>>> import numpy as np
>>> from numpy import linalg as LA
>>> np.set_printoptions(precision=1, suppress=True, linewidth=160, sign=" ")
>>> arr = np.array([[1.5, 1.9, 1.8],
...     [-0.9, 2.7, -1.0],
...     [2.6, -0.4, 1.4],
...     [0.3, -0.5, 2.9],
...     [0.9, 2.8, -0.4],
...     [-3.0, -0.3, -0.1],
...     [0.9, -2.8, -0.7],
...     [-0.9, -0.5, 2.8],
...     [-0.2, -2.9, 0.6],
...     [1.2, 0.4, 2.7]])
>>> basis = arr[[8, 3]].astype(float)
>>> for _ in range(4):
...     z = LA.norm(arr[:, None] - basis, axis=-1).argmin(axis=1)
...     basis = np.array([arr[z == j].mean(axis=0) for j in range(2)])
... 
>>> z
array([ 1,  1,  1,  1,  1,  0,  0,  1,  0,  1])
>>> print(basis[1] - basis[0])
[ 1.4  2.9  1.5]
>>> np.bincount(z)
array([ 3,  7])
>>> np.abs(basis[1] - basis[0]).argmax()
np.int64(1)
>>> A = np.load("w.npy")
>>> A.round(1) + 0
array([[-0.1,  1.7,  0.7,  0.8,  0.6,  2.1],
       [ 0.3,  2.2,  0.1,  1. ,  0. ,  1.8],
       [-0.5,  1. ,  1.3,  0.5,  1.2,  2.1],
       [ 1.1,  1.7, -1.5,  0.7, -1.4, -0.2],
       [-0.2, -2.1, -0.3, -0.9, -0.2, -1.9],
       [-1. , -2.1,  1.2, -0.9,  1.2, -0.4],
       [ 0.5,  2.3, -0.3,  1. , -0.4,  1.5],
       [-1.1, -1.2,  1.7, -0.5,  1.6,  0.8],
       [ 0.7,  2.3, -0.6,  1. , -0.6,  1.2],
       [ 0.3, -1.5, -0.9, -0.7, -0.8, -2.1],
       [ 0.3,  2.2,  0. ,  1. ,  0. ,  1.7],
       [ 0.1,  2. ,  0.3,  0.9,  0.3,  1.9],
       [-0.4, -2.2,  0.1, -1. ,  0.1, -1.7],
       [-1.1, -1.8,  1.5, -0.8,  1.4,  0.1]])
>>> dist = LA.norm(A[:, None] - A[None], axis=-1)
>>> print(np.unravel_index(dist.round(6).argmax(), dist.shape))
(np.int64(4), np.int64(11))
>>> dist[8]
array([ 2.3,  1.2,  3.3,  2. ,  5.8,  5.9,  0.4,  5.3,  0. ,  5.4,  1. ,  1.6,  5.9,  5.7])
>>> LA.norm(A - A.mean(axis=0), axis=1)
array([ 2.3,  2.4,  2.3,  3.1,  3.6,  3.2,  2.6,  2.8,  2.7,  3.7,  2.5,  2.4,  3.6,  3. ])
>>> np.flatnonzero(dist[8] < dist.mean() / 2)
array([  1,   6,   8,  10,  11])
>>> dist[:5, :5]
array([[ 0. ,  1.2,  1.1,  4. ,  5.9],
       [ 1.2,  0. ,  2.2,  3.1,  6. ],
       [ 1.1,  2.2,  0. ,  4.8,  5.7],
       [ 4. ,  3.1,  4.8,  0. ,  5. ],
       [ 5.9,  6. ,  5.7,  5. ,  0. ]])
>>> (dist + 1e9 * np.eye(14)).round(6).argmin(axis=1)
array([ 11,  10,   0,   8,  12,  13,   8,  13,   6,   4,   1,   1,   4,   5])
>>> dist.shape
(14, 14)
>>> A.sum(axis=1)
array([ 5.9,  5.4,  5.5,  0.4, -5.6, -2. ,  4.6,  1.4,  4.1, -5.8,  5.3,  5.6, -5.1, -0.6])
>>> A.shape
(14, 6)
>>> np.round(np.diff(A, axis=0), 1) + 0
array([[ 0.4,  0.5, -0.7,  0.2, -0.6, -0.3],
       [-0.8, -1.2,  1.2, -0.5,  1.1,  0.3],
       [ 1.6,  0.7, -2.8,  0.2, -2.6, -2.3],
       [-1.2, -3.8,  1.2, -1.7,  1.2, -1.7],
       [-0.8,  0. ,  1.5,  0. ,  1.4,  1.5],
       [ 1.5,  4.4, -1.5,  1.9, -1.5,  1.9],
       [-1.6, -3.5,  2. , -1.5,  2. , -0.6],
       [ 1.8,  3.5, -2.3,  1.5, -2.2,  0.4],
       [-0.4, -3.8, -0.4, -1.7, -0.2, -3.4],
       [ 0.1,  3.7,  1. ,  1.7,  0.8,  3.9],
       [-0.2, -0.2,  0.3, -0.1,  0.3,  0.2],
       [-0.5, -4.3, -0.2, -1.9, -0.1, -3.6],
       [-0.7,  0.5,  1.4,  0.3,  1.3,  1.8]])
>>> round(LA.norm(A), 1)
np.float64(11.2)
>>> print(np.round(LA.svd(A, compute_uv=False), 1) + 0)
[ 9.5  6.   0.   0.   0.   0. ]
>>> A.mean(axis=0)
array([-0.1,  0.3,  0.2,  0.2,  0.2,  0.5])
>>> np.count_nonzero(A)
np.int64(84)
>>> print(LA.matrix_rank(A, rtol=0.1))
2
>>> LA.cond(A) > 100
np.True_
>>> round(LA.norm(A, 2) / LA.norm(A), 1)
np.float64(0.8)
>>> print([round(float(x), 1) for x in LA.svd(A, compute_uv=False)[:3]])
[9.5, 6.0, 0.0]
>>> M2 = A / LA.norm(A, axis=1, keepdims=True)
>>> G = M2 @ M2.T
>>> G[6]
array([ 0.8,  1. ,  0.5,  0.7, -0.9, -0.8,  1. , -0.4,  1. , -0.7,  1. ,  0.9, -1. , -0.7])
>>> W0 = np.loadtxt("block17.csv", delimiter=",")
>>> W0
array([[ 2.4, -4.4, -3.5,  1.5, -3.7,  3.7,  0.1,  4.3],
       [ 2.5, -1.3, -0.8,  5.7, -2. ,  1.4,  3.8,  4.3],
       [-1.4, -2. , -2. ,  6.3, -5.7,  0.8,  2.9,  6.3],
       [-0.1, -0.7, -0.8,  5.6, -1.8,  0.2,  2.6,  2.4],
       [ 1.5, -3.5, -1.2,  4.8, -6.1,  2.8,  3.6,  6.4],
       [ 0.3, -3. , -2.8,  5.2, -3.1,  1.6,  0.8,  4.3],
       [ 5.1, -4.9, -2.6,  6.1, -2.7,  3.8,  2.9,  4.2],
       [ 4.3, -7. , -4.7,  9.7, -7.6,  5.5,  4.2, 10.1],
       [ 4.1, -5.7, -3.3,  7.7, -7.2,  5.4,  5. ,  9. ],
       [ 2.5, -5.1, -2.6,  7.1, -4.7,  4.1,  3.4,  6.3],
       [ 0.2, -3. , -1.8,  6.3, -5.1,  2.5,  3.6,  6.9],
       [ 0.8, -2. , -1.1,  1.8, -3.8,  1. , -0.1,  4. ],
       [ 4.5, -4. , -0.7, 10.6, -5.5,  4.3,  7.4,  8. ],
       [ 0.3, -3.9, -3.9,  7.8, -5.5,  2.2,  1.7,  6.8],
       [ 4.3, -6.8, -4.7,  7.9, -8. ,  5.5,  3.5,  9. ],
       [ 3.5, -3.4, -0.2,  4.8, -5.8,  3.4,  4.9,  6.4],
       [ 0.1, -1.1,  0.1,  1.5, -3.5,  0.8,  1.8,  3.4],
       [ 2. , -5.9, -3.9,  4.5, -7. ,  4.3,  1.4,  8.2],
       [ 3.6, -3.5, -2.3,  8.6, -3.2,  3.4,  5.2,  5.6],
       [ 1.7, -5.7, -4.2,  8.1, -5.6,  3.6,  2.4,  8.1],
       [ 1.4, -2.7, -3. ,  7.9, -3.3,  1.6,  1.8,  5.7],
       [ 2.6, -4. , -2.6,  1.8, -3.5,  3.1,  1.4,  3.9],
       [ 0.7, -0.6, -0.8,  1.6, -1.6,  1. ,  1.3,  1.3],
       [ 5.4, -3.2, -0.3,  6.9, -2.5,  3.6,  6. ,  4.6],
       [ 4.1, -2.8, -0.4,  5.2, -4. ,  3.5,  4.7,  5. ],
       [ 3.2, -3.8, -3.4,  8.1, -2. ,  3.3,  2.5,  5.1],
       [-0.9, -0.6, -0.6,  5.3, -3.6,  0.3,  3.2,  3.9],
       [ 2.3, -5.8, -3.8,  4.3, -5.5,  3.9,  1.1,  6.8],
       [ 1.2, -2.6, -2.2,  8.9, -4. ,  2.4,  4.6,  5.9],
       [ 1.1, -2.4,  0.1,  2.6, -5.2,  2.4,  2.9,  4.9],
       [ 5.5, -6.1, -4.1,  4.6, -4.6,  5.6,  2.2,  6.4],
       [ 0.4, -2.1, -0.7,  4.2, -3.3,  1.6,  3. ,  4.4],
       [ 1.8, -4. , -3.8,  7.5, -3. ,  2.3,  1. ,  5.6],
       [-1.5, -1.3, -1.5,  0.7, -4.1,  0.2, -0.1,  2.9],
       [ 1.3, -0.4, -0.7,  7.7, -1. ,  1.2,  4.3,  2.7],
       [ 4.6, -4.8, -3.2,  2.2, -3.6,  4.8,  2.4,  4.3],
       [ 4.6, -6.7, -4.5,  8. , -5.8,  5.7,  4.1,  8.2],
       [-0.4, -3.1, -2.9,  8.5, -6.3,  1.9,  2.9,  8. ],
       [ 2.8, -5.1, -3.9,  7.9, -4.2,  3.3,  2. ,  7. ],
       [-0.6, -4.1, -5.2,  8. , -7.1,  2. ,  2.3,  8.7]])
>>> blk = W0.reshape(40, 2, -1)
>>> np.einsum("ihd,jhd->hij", blk, blk).shape
(2, 40, 40)
>>> proj = W0 @ LA.solve(W0.T @ W0, W0.T)
>>> np.allclose(proj @ proj, proj)
True
>>> np.round(LA.eigvalsh(proj), 1) + 0
array([ 0.,  0.,  0.,  0.,  0.,  0.,  0.,  0.,  0.,  0.,  0.,  0.,  0.,  0.,  0.,  0.,  0.,  0.,  0.,  0.,  0.,  0.,  0.,  0.,  0.,  0.,  0.,  0.,  0.,  0.,
        0.,  0.,  1.,  1.,  1.,  1.,  1.,  1.,  1.,  1.])
>>> np.diag(proj)
array([ 0.2,  0.4,  0.2,  0.2,  0.1,  0.1,  0.4,  0.1,  0.1,  0.3,  0.3,  0.3,  0.2,  0.2,  0.3,  0.2,  0.1,  0.2,  0.1,  0.2,  0.2,  0.2,  0.1,  0.3,  0.2,
        0.2,  0.1,  0.2,  0.1,  0.2,  0.2,  0.2,  0.2,  0.2,  0.3,  0.3,  0.1,  0.2,  0.2,  0.4])
>>> z = A[:, 0] > np.median(A[:, 0])
>>> f = A[z].mean(axis=0) - A[~z].mean(axis=0)
>>> np.argsort(-np.abs(f).round(6), kind="stable")
array([ 1,  2,  4,  3,  0,  5])
>>> z.astype(int)
array([ 0,  1,  0,  1,  0,  0,  1,  0,  1,  1,  1,  1,  0,  0])
>>> f
array([ 1.1,  2.5, -1.3,  1.1, -1.3,  0.7])
>>> M2 = np.c_[W0[:, :3] @ np.array([[-1, 1, 1], [2, 3, -2], [-1, 2, 1]]), np.array([2, 0, 2, 1, 3, 1, 3, 0, 2, 3, 0, 0, 2, 0, 1, 3, 3, 3, 2, 3, 1, 2, 3, 0, 0, 1, 2, 1, 0, 2, 2, 3, 1, 3, 3, 2, 1, 3, 0, 0])]
>>> M2
array([[ -7.7, -17.8,   7.7,   2. ],
       [ -4.3,  -3. ,   4.3,   0. ],
       [ -0.6, -11.4,   0.6,   2. ],
       [ -0.5,  -3.8,   0.5,   1. ],
       [ -7.3, -11.4,   7.3,   3. ],
       [ -3.5, -14.3,   3.5,   1. ],
       [-12.3, -14.8,  12.3,   3. ],
       [-13.6, -26.1,  13.6,   0. ],
       [-12.2, -19.6,  12.2,   2. ],
       [-10.1, -18. ,  10.1,   3. ],
       [ -4.4, -12.4,   4.4,   0. ],
       [ -3.7,  -7.4,   3.7,   0. ],
       [-11.8,  -8.9,  11.8,   2. ],
       [ -4.2, -19.2,   4.2,   0. ],
       [-13.2, -25.5,  13.2,   1. ],
       [-10.1,  -7.1,  10.1,   3. ],
       [ -2.4,  -3. ,   2.4,   3. ],
       [ -9.9, -23.5,   9.9,   3. ],
       [ -8.3, -11.5,   8.3,   2. ],
       [ -8.9, -23.8,   8.9,   3. ],
       [ -3.8, -12.7,   3.8,   1. ],
       [ -8. , -14.6,   8. ,   2. ],
       [ -1.1,  -2.7,   1.1,   3. ],
       [-11.5,  -4.8,  11.5,   0. ],
       [ -9.3,  -5.1,   9.3,   0. ],
       [ -7.4, -15. ,   7.4,   1. ],
       [  0.3,  -3.9,  -0.3,   2. ],
       [-10.1, -22.7,  10.1,   1. ],
       [ -4.2, -11. ,   4.2,   0. ],
       [ -6. ,  -5.9,   6. ,   2. ],
       [-13.6, -21. ,  13.6,   2. ],
       [ -3.9,  -7.3,   3.9,   3. ],
       [ -6. , -17.8,   6. ,   1. ],
       [  0.4,  -8.4,  -0.4,   3. ],
       [ -1.4,  -1.3,   1.4,   3. ],
       [-11. , -16.2,  11. ,   2. ],
       [-13.5, -24.5,  13.5,   1. ],
       [ -2.9, -15.5,   2.9,   3. ],
       [ -9.1, -20.3,   9.1,   0. ],
       [ -2.4, -23.3,   2.4,   0. ]])
>>> np.round(LA.lstsq(W0, M2[:, 0])[0], 1) + 0
array([-1.,  2., -1.,  0.,  0.,  0.,  0.,  0.])
>>> print(LA.norm(LA.qr(W0)[0].T @ M2, axis=0) ** 2 / ((M2 ** 2).sum(axis=0) + 1e-12))
[ 1.   1.   1.   0.6]
>>> print(LA.matrix_rank(M2))
3
